$ python -q
>>> import numpy as np
>>> import numpy.linalg as la
>>> np.set_printoptions(precision=2, suppress=True, linewidth=100, legacy="1.25")
>>> arr = np.load("block0.npy")
>>> arr
array([[ 9, -3,  6, -9,  9, -3, -6,  9,  3, -6,  9],
       [-3,  1, -2,  3, -3,  1,  2, -3, -1,  2, -3],
       [ 6, -2,  4, -6,  6, -2, -4,  6,  2, -4,  6],
       [-9,  3, -6,  9, -9,  3,  6, -9, -3,  6, -9],
       [ 9, -3,  6, -9,  9, -3, -6,  9,  3, -6,  9],
       [-3,  1, -2,  3, -3,  1,  2, -3, -1,  2, -3],
       [-6,  2, -4,  6, -6,  2,  4, -6, -2,  4, -6],
       [ 9, -3,  6, -9,  9, -3, -6,  9,  3, -6,  9],
       [ 3, -1,  2, -3,  3, -1, -2,  3,  1, -2,  3],
       [-6,  2, -4,  6, -6,  2,  4, -6, -2,  4, -6],
       [ 9, -3,  6, -9,  9, -3, -6,  9,  3, -6,  9]])
>>> def softmax(z):
...     e = np.exp(z - z.max(axis=-1, keepdims=True))
...     return e / e.sum(axis=-1, keepdims=True)
... 
>>> np.round(softmax(10 * arr[0]), 2) + 0
array([0.25, 0.  , 0.  , 0.  , 0.25, 0.  , 0.  , 0.25, 0.  , 0.  , 0.25])
>>> np.round(softmax(arr[0] + 4), 2) + 0
array([0.25, 0.  , 0.01, 0.  , 0.25, 0.  , 0.  , 0.25, 0.  , 0.  , 0.25])
>>> S = arr @ arr.T / np.sqrt(11)
>>> softmax(S).round(6).argmax(axis=1)
array([0, 3, 0, 3, 0, 3, 3, 0, 0, 3, 0])
>>> data = np.load("run2.npy")
>>> data
array([[ 0.9 ,  0.03,  0.23, -0.03,  0.17,  0.1 ,  0.17,  0.03,  0.03, -0.17,  0.1 , -0.03,  0.17],
       [ 0.03,  0.99, -0.08,  0.01, -0.06, -0.03, -0.06, -0.01, -0.01,  0.06, -0.03,  0.01, -0.06],
       [ 0.23, -0.08,  0.46,  0.08, -0.39, -0.23, -0.39, -0.08, -0.08,  0.39, -0.23,  0.08, -0.39],
       [-0.03,  0.01,  0.08,  0.99,  0.06,  0.03,  0.06,  0.01,  0.01, -0.06,  0.03, -0.01,  0.06],
       [ 0.17, -0.06, -0.39,  0.06,  0.72, -0.17, -0.28, -0.06, -0.06,  0.28, -0.17,  0.06, -0.28],
       [ 0.1 , -0.03, -0.23,  0.03, -0.17,  0.9 , -0.17, -0.03, -0.03,  0.17, -0.1 ,  0.03, -0.17],
       [ 0.17, -0.06, -0.39,  0.06, -0.28, -0.17,  0.72, -0.06, -0.06,  0.28, -0.17,  0.06, -0.28],
       [ 0.03, -0.01, -0.08,  0.01, -0.06, -0.03, -0.06,  0.99, -0.01,  0.06, -0.03,  0.01, -0.06],
       [ 0.03, -0.01, -0.08,  0.01, -0.06, -0.03, -0.06, -0.01,  0.99,  0.06, -0.03,  0.01, -0.06],
       [-0.17,  0.06,  0.39, -0.06,  0.28,  0.17,  0.28,  0.06,  0.06,  0.72,  0.17, -0.06,  0.28],
       [ 0.1 , -0.03, -0.23,  0.03, -0.17, -0.1 , -0.17, -0.03, -0.03,  0.17,  0.9 ,  0.03, -0.17],
       [-0.03,  0.01,  0.08, -0.01,  0.06,  0.03,  0.06,  0.01,  0.01, -0.06,  0.03,  0.99,  0.06],
       [ 0.17, -0.06, -0.39,  0.06, -0.28, -0.17, -0.28, -0.06, -0.06,  0.28, -0.17,  0.06,  0.72]])
>>> ev, evecs = la.eigh(data)
>>> x = np.array([-2, -2, 2, 0, 1, 2, 2, 2, 1, 0, 0, 2, 1])
>>> la.eigvalsh(data[1:, 1:])
array([-0.9,  1. ,  1. ,  1. ,  1. ,  1. ,  1. ,  1. ,  1. ,  1. ,  1. ,  1. ])
>>> la.svd(data, compute_uv=False)
array([1., 1., 1., 1., 1., 1., 1., 1., 1., 1., 1., 1., 1.])
>>> la.norm(data, axis=0)
array([1., 1., 1., 1., 1., 1., 1., 1., 1., 1., 1., 1., 1.])
>>> A = np.loadtxt("a.csv", delimiter=",")
>>> A.round(2) + 0
array([[ 0.68, -0.4 ,  0.53, -0.05, -0.4 , -0.66,  0.91, -1.02, -0.53,  0.57, -0.19],
       [-0.46,  0.83,  0.19,  0.82, -0.76,  1.07,  0.35, -0.53,  0.13,  0.16, -0.47],
       [-0.11,  1.56,  0.14, -0.92, -0.09, -0.58,  0.13,  0.3 , -0.2 ,  0.43,  0.  ],
       [ 0.06,  0.1 , -0.2 ,  0.48,  0.13, -0.84, -0.73, -0.12,  0.33,  0.11, -1.52],
       [ 0.23,  0.64,  0.24,  0.36,  0.64, -0.18, -0.67, -1.12, -0.37, -0.88,  0.55],
       [ 0.11, -0.01,  1.14,  0.81, -0.24, -0.17, -0.73,  0.77, -0.6 ,  0.58,  0.38],
       [-0.29,  0.29, -0.34,  1.09,  0.06, -0.94,  0.98,  0.46,  0.27, -0.44,  0.44],
       [ 0.51, -0.01,  0.17, -0.3 , -1.35, -0.18, -0.16,  0.34, -0.1 , -1.26, -0.17],
       [-0.86, -0.25,  1.07, -0.36, -0.17, -0.4 , -0.08, -0.39,  1.23, -0.11,  0.23],
       [ 0.86,  0.2 , -0.67,  0.23, -0.61, -0.13, -0.54, -0.27,  0.95,  0.69,  0.76],
       [ 1.2 ,  0.31,  0.73,  0.05,  0.74,  0.48,  0.49,  0.43,  0.75, -0.25, -0.34]])
>>> Uu, sig, Vt = la.svd(arr, full_matrices=False)
>>> np.round(Uu.T @ arr @ Vt.T, 2) + 0
array([[60.,  0.,  0.,  0.,  0.,  0.,  0.,  0.,  0.,  0.,  0.],
       [ 0.,  0.,  0.,  0.,  0.,  0.,  0.,  0.,  0.,  0.,  0.],
       [ 0.,  0.,  0.,  0.,  0.,  0.,  0.,  0.,  0.,  0.,  0.],
       [ 0.,  0.,  0.,  0.,  0.,  0.,  0.,  0.,  0.,  0.,  0.],
       [ 0.,  0.,  0.,  0.,  0.,  0.,  0.,  0.,  0.,  0.,  0.],
       [ 0.,  0.,  0.,  0.,  0.,  0.,  0.,  0.,  0.,  0.,  0.],
       [ 0.,  0.,  0.,  0.,  0.,  0.,  0.,  0.,  0.,  0.,  0.],
       [ 0.,  0.,  0.,  0.,  0.,  0.,  0.,  0.,  0.,  0.,  0.],
       [ 0.,  0.,  0.,  0.,  0.,  0.,  0.,  0.,  0.,  0.,  0.],
       [ 0.,  0.,  0.,  0.,  0.,  0.,  0.,  0.,  0.,  0.,  0.],
       [ 0.,  0.,  0.,  0.,  0.,  0.,  0.,  0.,  0.,  0.,  0.]])
>>> Uu.shape, sig.shape, Vt.shape
((11, 11), (11,), (11, 11))
>>> (sig > 1e-8).sum()
1
>>> mat = np.load("layer3.npy")
>>> mat.round(2) + 0
array([[-0.11,  0.29, -0.12,  0.54,  0.14,  0.01,  0.37, -0.1 , -0.4 ,  0.5 ,  0.15],
       [-0.43, -0.29, -0.46, -0.14,  0.17, -0.22, -0.25, -0.03, -0.39,  0.09, -0.45],
       [ 0.32, -0.12, -0.14,  0.19, -0.34, -0.31,  0.  , -0.72,  0.19,  0.08, -0.21],
       [-0.43,  0.17, -0.1 ,  0.16, -0.13,  0.33, -0.57, -0.35,  0.06, -0.08,  0.41],
       [ 0.21, -0.48, -0.29, -0.08, -0.33,  0.29, -0.1 ,  0.26,  0.09,  0.55,  0.23],
       [-0.37, -0.2 ,  0.49, -0.13,  0.01, -0.56, -0.06, -0.02,  0.16,  0.38,  0.27],
       [-0.05, -0.5 ,  0.23,  0.63,  0.35,  0.18, -0.09,  0.06,  0.27, -0.1 , -0.2 ],
       [ 0.16,  0.19, -0.06, -0.33,  0.64,  0.2 , -0.1 , -0.26,  0.35,  0.4 , -0.1 ],
       [ 0.16,  0.29,  0.44,  0.09, -0.25,  0.11, -0.48,  0.16, -0.19,  0.31, -0.48],
       [-0.32, -0.22,  0.34, -0.27, -0.18,  0.51,  0.41, -0.36, -0.15,  0.05, -0.2 ],
       [ 0.43, -0.29,  0.24, -0.1 ,  0.28,  0.  , -0.22, -0.24, -0.61, -0.11,  0.32]])
>>> ev, evecs = la.eigh(arr)
>>> np.round(la.svd(arr, compute_uv=False), 2) + 0
array([60.,  0.,  0.,  0.,  0.,  0.,  0.,  0.,  0.,  0.,  0.])
>>> round(float(ev.sum()), 2), np.trace(arr)
(60.0, 60)
>>> np.abs(evecs[:, -1]).round(6).argmax()
0
>>> (ev > 1e-8).sum(), (ev < -1e-8).sum()
(1, 0)
>>> la.eigvalsh(arr + 3 * np.eye(11))
array([ 3.,  3.,  3.,  3.,  3.,  3.,  3.,  3.,  3.,  3., 63.])
